% python3 -q
>>> import numpy as np
>>> np.set_printoptions(precision=2, suppress=True, linewidth=200, legacy="1.25")
>>> rnd = lambda a: np.round(a, 2) + 0
>>> rng = np.random.default_rng(87)
>>> idx = rng.integers(0, 2, 12)
>>> F = np.array([[1, 0, 7, 5, 9, 0, 1, 5, 8, 5, 3, 1],
...     [1, 3, 5, 2, 2, 9, 8, 4, 5, 1, 8, 4],
...     [3, 6, 1, 6, 0, 3, 5, 9, 6, 3, 1, 5],
...     [3, 3, 7, 7, 6, 3, 2, 2, 1, 2, 0, 4],
...     [1, 4, 2, 8, 2, 0, 1, 7, 5, 8, 2, 5],
...     [7, 2, 3, 7, 3, 0, 7, 5, 1, 5, 0, 3],
...     [0, 6, 9, 4, 7, 9, 9, 3, 5, 5, 7, 5],
...     [5, 2, 2, 5, 9, 8, 5, 0, 6, 8, 6, 0],
...     [1, 0, 6, 1, 4, 1, 6, 7, 9, 4, 4, 7],
...     [0, 1, 4, 9, 0, 5, 8, 0, 7, 6, 2, 3],
...     [0, 7, 9, 7, 1, 8, 3, 8, 6, 0, 6, 6],
...     [5, 8, 5, 4, 3, 4, 8, 4, 0, 9, 1, 5]]) * (idx[:, None] == idx)
>>> F
array([[1, 0, 0, 5, 9, 0, 1, 0, 0, 0, 0, 0],
       [1, 3, 0, 2, 2, 0, 8, 0, 0, 0, 0, 0],
       [0, 0, 1, 0, 0, 3, 0, 9, 6, 3, 1, 5],
       [3, 3, 0, 7, 6, 0, 2, 0, 0, 0, 0, 0],
       [1, 4, 0, 8, 2, 0, 1, 0, 0, 0, 0, 0],
       [0, 0, 3, 0, 0, 0, 0, 5, 1, 5, 0, 3],
       [0, 6, 0, 4, 7, 0, 9, 0, 0, 0, 0, 0],
       [0, 0, 2, 0, 0, 8, 0, 0, 6, 8, 6, 0],
       [0, 0, 6, 0, 0, 1, 0, 7, 9, 4, 4, 7],
       [0, 0, 4, 0, 0, 5, 0, 0, 7, 6, 2, 3],
       [0, 0, 9, 0, 0, 8, 0, 8, 6, 0, 6, 6],
       [0, 0, 5, 0, 0, 4, 0, 4, 0, 9, 1, 5]])
>>> idx = rng.permutation(12)
>>> idx
array([ 7,  0,  1,  2,  9,  3, 10,  4,  5, 11,  6,  8])
>>> A2 = F[idx][:, idx]
>>> np.diag(A2)
array([0, 1, 3, 1, 6, 7, 6, 2, 0, 5, 9, 9])
>>> A2
array([[0, 0, 0, 2, 8, 0, 6, 0, 8, 0, 0, 6],
       [0, 1, 0, 0, 0, 5, 0, 9, 0, 0, 1, 0],
       [0, 1, 3, 0, 0, 2, 0, 2, 0, 0, 8, 0],
       [9, 0, 0, 1, 3, 0, 1, 0, 3, 5, 0, 6],
       [0, 0, 0, 4, 6, 0, 2, 0, 5, 3, 0, 7],
       [0, 3, 3, 0, 0, 7, 0, 6, 0, 0, 2, 0],
       [8, 0, 0, 9, 0, 0, 6, 0, 8, 6, 0, 6],
       [0, 1, 4, 0, 0, 8, 0, 2, 0, 0, 1, 0],
       [5, 0, 0, 3, 5, 0, 0, 0, 0, 3, 0, 1],
       [4, 0, 0, 5, 9, 0, 1, 0, 4, 5, 0, 0],
       [0, 0, 6, 0, 0, 4, 0, 7, 0, 0, 9, 0],
       [7, 0, 0, 6, 4, 0, 4, 0, 1, 7, 0, 9]])
>>> A2 = np.array([[1, 2, 0],
...     [2, 1, -1],
...     [-1, 0, 1],
...     [-2, 1, 1],
...     [-1, 0, -1],
...     [1, -2, 2],
...     [1, 1, 1],
...     [1, -1, 1],
...     [-2, 0, -2],
...     [-2, 1, -2],
...     [-1, -1, 0],
...     [0, -1, -1]])
>>> A2.T @ F.T
array([[-17,   9,  -8,  -9,  -8, -10,   6, -28, -28, -27, -11, -16],
       [  8,  15, -18,  18,  15,  -3,  19, -14, -16,  -9, -36,  -9],
       [ -3,   5,  -7,   0,   3,  -7,   0, -10, -18, -15,  15,  -6]])
>>> np.einsum("ik,kj->ji", F, A2)
array([[-17,   9,  -8,  -9,  -8, -10,   6, -28, -28, -27, -11, -16],
       [  8,  15, -18,  18,  15,  -3,  19, -14, -16,  -9, -36,  -9],
       [ -3,   5,  -7,   0,   3,  -7,   0, -10, -18, -15,  15,  -6]])
>>> np.einsum("ik,kj->ij", F, A2)
array([[-17,   8,  -3],
       [  9,  15,   5],
       [ -8, -18,  -7],
       [ -9,  18,   0],
       [ -8,  15,   3],
       [-10,  -3,  -7],
       [  6,  19,   0],
       [-28, -14, -10],
       [-28, -16, -18],
       [-27,  -9, -15],
       [-11, -36,  15],
       [-16,  -9,  -6]])
>>> C = np.sign(np.array([[2, -1, -3, -3], [1, 0, 0, 1], [1, -2, 1, -3], [-1, -3, -1, -3]]))
>>> A2 = (np.tril(C, -1) + np.eye(4)) @ (np.triu(C, 1) + np.eye(4))
>>> vals = np.array([2, 2, 2, 0])
>>> W0 = np.rint(A2 * vals @ np.linalg.inv(A2)) + 0
>>> W0
array([[ -2.,   4.,   2.,   2.],
       [  0.,   2.,   0.,   0.],
       [-12.,  12.,   8.,   6.],
       [  8.,  -8.,  -4.,  -2.]])
>>> rnd(np.linalg.det(2 * W0)), rnd(np.linalg.det(W0))
(0.0, 0.0)
>>> rnd(np.linalg.eigvals(W0))
array([0., 2., 2., 2.])
>>> np.einsum("ii->", W0)
6.0
>>> np.einsum("ij,ji->", W0, W0)
12.0
>>> rnd(np.poly(W0))
array([ 1., -6., 12., -8.,  0.])
>>> x0 = np.array([-1, -1, -1, 3, 0, -2, -2, -1, 3, -3, 3, -3])
>>> target = F @ x0
>>> target
array([ 12, -14, -19,  11,  17, -29, -12,  -6,  -9, -14, -15, -56])
>>> rnd(np.linalg.solve(F.T, F[11]))
array([0., 0., 0., 0., 0., 0., 0., 0., 0., 0., 0., 1.])
>>> rnd(np.linalg.solve(F, -3 * target))
array([ 3.,  3.,  3., -9.,  0.,  6.,  6.,  3., -9.,  9., -9.,  9.])
>>> rnd(np.linalg.solve(F, target))
array([-1., -1., -1.,  3.,  0., -2., -2., -1.,  3., -3.,  3., -3.])
>>> rnd(np.linalg.solve(F, target + F[:, 7]))
array([-1., -1., -1.,  3.,  0., -2., -2.,  0.,  3., -3.,  3., -3.])
>>> rnd(np.linalg.norm(W0, axis=0))
array([14.56, 15.1 ,  9.17,  6.63])
>>> rnd(np.linalg.norm(W0) ** 2 / np.linalg.norm(W0, 2) ** 2)
1.01
>>> rnd(np.linalg.norm(W0, "nuc"))
27.66
>>> rnd(np.linalg.norm(W0[3], 1)), rnd(np.linalg.norm(W0[3], np.inf))
(22.0, 8.0)
>>> rnd(np.linalg.norm(W0, 1)), rnd(np.linalg.norm(W0, np.inf))
(26.0, 38.0)
>>> rnd(np.linalg.norm(W0[3] - W0[2]))
31.75
>>> np.linalg.norm(W0, axis=1).argmax()
2
>>> rnd(np.linalg.norm(W0, 2))
23.66
>>> W0[3] @ W0[2]
-236.0
>>> Uu, sig, vt = np.linalg.svd(W0, full_matrices=False)
>>> np.allclose(Uu * sig @ vt, W0)
True
>>> rnd(np.sqrt((sig ** 2).sum())), rnd(np.linalg.norm(W0))
(23.83, 23.83)
>>> rnd(sig / sig[0])
array([1.  , 0.08, 0.08, 0.  ])
>>> np.abs(Uu[:, 0]).round(6).argmax()
2
>>> rnd(np.cumsum(sig ** 2) / np.sum(sig ** 2))
array([0.99, 0.99, 1.  , 1.  ])
>>> rnd(Uu.T @ W0 @ vt.T)
array([[23.66,  0.  ,  0.  ,  0.  ],
       [ 0.  ,  2.  ,  0.  ,  0.  ],
       [ 0.  ,  0.  ,  2.  ,  0.  ],
       [ 0.  ,  0.  ,  0.  ,  0.  ]])
>>> data = np.load("case12.npy")
>>> data
array([[1, 0, 0, 0, 0, 0, 0, 0, 0, 0, 0, 0, 0, 0],
       [4, 1, 0, 0, 0, 0, 0, 0, 0, 0, 0, 0, 0, 0],
       [0, 0, 1, 0, 0, 0, 0, 0, 0, 0, 0, 0, 0, 0],
       [5, 4, 1, 1, 0, 0, 0, 0, 0, 0, 0, 0, 0, 0],
       [1, 0, 2, 3, 1, 0, 0, 0, 0, 0, 0, 0, 0, 0],
       [0, 2, 2, 4, 4, 1, 0, 0, 0, 0, 0, 0, 0, 0],
       [0, 4, 2, 1, 1, 3, 1, 0, 0, 0, 0, 0, 0, 0],
       [1, 1, 1, 4, 0, 5, 2, 1, 0, 0, 0, 0, 0, 0],
       [3, 2, 1, 5, 2, 5, 1, 0, 1, 0, 0, 0, 0, 0],
       [2, 3, 5, 2, 1, 0, 3, 2, 5, 1, 0, 0, 0, 0],
       [0, 4, 1, 1, 0, 2, 1, 1, 2, 3, 1, 0, 0, 0],
       [1, 2, 3, 2, 5, 5, 5, 0, 4, 4, 2, 1, 0, 0],
       [2, 3, 4, 4, 1, 0, 3, 5, 2, 5, 4, 4, 1, 0],
       [5, 4, 5, 4, 4, 3, 4, 3, 1, 4, 1, 2, 4, 1]])
>>> W = np.array([[2, 4, 3, 0, 0],
...     [1, 1, 0, 5, 5],
...     [3, 1, 1, 3, 0],
...     [3, 5, 5, 2, 4],
...     [4, 4, 2, 1, 5],
...     [5, 3, 4, 2, 3],
...     [0, 2, 1, 4, 3],
...     [4, 4, 2, 1, 0],
...     [5, 2, 1, 0, 3],
...     [4, 2, 2, 5, 4],
...     [2, 5, 2, 4, 0],
...     [0, 1, 3, 2, 1],
...     [1, 3, 4, 5, 2],
...     [4, 5, 0, 1, 1]])
>>> beta = np.array([1, 2, 2, 3, -1])
>>> act = np.maximum(data @ W + beta, 0)
>>> np.linalg.matrix_rank(act)
5
>>> C = np.array([[9, 1], [0, 1], [8, 3], [8, 3], [1, 0]])
>>> W @ C
array([[42, 15],
       [54, 17],
       [59, 16],
       [87, 29],
       [65, 17],
       [96, 26],
       [43, 17],
       [60, 17],
       [56, 10],
       [96, 27],
       [66, 25],
       [41, 16],
       [83, 31],
       [45, 12]])
>>> (act @ C).round(6).argmax(axis=1)
array([0, 0, 0, 0, 0, 0, 0, 0, 0, 0, 0, 0, 0, 0])
>>> np.linalg.matrix_rank(data, rtol=0.1)
8
>>> np.linalg.cond(data) > 100
True
>>> rnd(np.linalg.norm(data, 2) / np.linalg.norm(data))
0.82
>>> np.allclose(data, data.T)
False
>>> np.allclose(data @ data.T, data.T @ data)
False
>>> assert data == data.T
Traceback (most recent call last):
  File "<python-input-63>", line 1, in <module>
    assert data == data.T
           ^^^^^^^^^^^^^^
ValueError: The truth value of an array with more than one element is ambiguous. Use a.any() or a.all()
>>> rnd(np.abs(np.linalg.eigvals(data)).max())
1.0
>>> np.linalg.determinant(data)
Traceback (most recent call last):
  File "<python-input-65>", line 1, in <module>
    np.linalg.determinant(data)
    ^^^^^^^^^^^^^^^^^^^^^
AttributeError: module 'numpy.linalg' has no attribute 'determinant'
>>> rnd(np.sort(np.abs(np.linalg.eigvals(data))))
array([1., 1., 1., 1., 1., 1., 1., 1., 1., 1., 1., 1., 1., 1.])
>>> E = np.loadtxt("a.csv", delimiter=",")
>>> rnd(E)
array([[ 0.79,  0.  , -0.07,  0.2 ,  0.2 , -0.09, -0.05,  0.03, -0.12,  0.01,  0.06,  0.21,  0.1 , -0.06, -0.03],
       [ 0.  ,  0.78, -0.19, -0.01, -0.07,  0.03,  0.13, -0.1 , -0.1 , -0.21, -0.08, -0.03,  0.15, -0.09,  0.1 ],
       [-0.07, -0.19,  0.76,  0.1 , -0.02,  0.07,  0.07, -0.05, -0.06, -0.06,  0.03, -0.02,  0.26, -0.13,  0.16],
       [ 0.2 , -0.01,  0.1 ,  0.4 , -0.02,  0.03, -0.05, -0.19, -0.15,  0.04, -0.09, -0.02, -0.23, -0.03,  0.25],
       [ 0.2 , -0.07, -0.02, -0.02,  0.65,  0.15, -0.06, -0.08,  0.14, -0.06, -0.15, -0.27,  0.11,  0.04, -0.13],
       [-0.09,  0.03,  0.07,  0.03,  0.15,  0.86,  0.07,  0.04, -0.08, -0.12, -0.03,  0.16, -0.14,  0.04, -0.08],
       [-0.05,  0.13,  0.07, -0.05, -0.06,  0.07,  0.44, -0.19, -0.11,  0.3 , -0.1 ,  0.08,  0.14, -0.04, -0.19],
       [ 0.03, -0.1 , -0.05, -0.19, -0.08,  0.04, -0.19,  0.78, -0.18, -0.04, -0.17,  0.03,  0.09, -0.08, -0.01],
       [-0.12, -0.1 , -0.06, -0.15,  0.14, -0.08, -0.11, -0.18,  0.69, -0.1 , -0.12,  0.23,  0.03, -0.1 ,  0.04],
       [ 0.01, -0.21, -0.06,  0.04, -0.06, -0.12,  0.3 , -0.04, -0.1 ,  0.49, -0.23,  0.03, -0.06,  0.04, -0.14],
       [ 0.06, -0.08,  0.03, -0.09, -0.15, -0.03, -0.1 , -0.17, -0.12, -0.23,  0.72,  0.01, -0.02,  0.03, -0.22],
       [ 0.21, -0.03, -0.02, -0.02, -0.27,  0.16,  0.08,  0.03,  0.23,  0.03,  0.01,  0.69,  0.06,  0.04,  0.04],
       [ 0.1 ,  0.15,  0.26, -0.23,  0.11, -0.14,  0.14,  0.09,  0.03, -0.06, -0.02,  0.06,  0.58,  0.15, -0.04],
       [-0.06, -0.09, -0.13, -0.03,  0.04,  0.04, -0.04, -0.08, -0.1 ,  0.04,  0.03,  0.04,  0.15,  0.89,  0.15],
       [-0.03,  0.1 ,  0.16,  0.25, -0.13, -0.08, -0.19, -0.01,  0.04, -0.14, -0.22,  0.04, -0.04,  0.15,  0.48]])
>>> Uu, sig, vt = np.linalg.svd(E)
>>> V = vt[:(sig > 1e-8).sum()]
>>> x0 = E[2] + -1 * E[6] + rng.integers(2) * np.eye(15)[11]
>>> rnd(x0)
array([-0.02, -0.31,  0.69,  0.15,  0.04,  0.  , -0.38,  0.13,  0.04, -0.37,  0.13,  0.9 ,  0.12, -0.09,  0.35])
>>> rnd(np.diag(V.T @ V))
array([0.79, 0.78, 0.76, 0.4 , 0.65, 0.86, 0.44, 0.78, 0.69, 0.49, 0.72, 0.69, 0.58, 0.89, 0.48])
>>> np.linalg.matrix_rank(np.vstack([E, x0]))
11
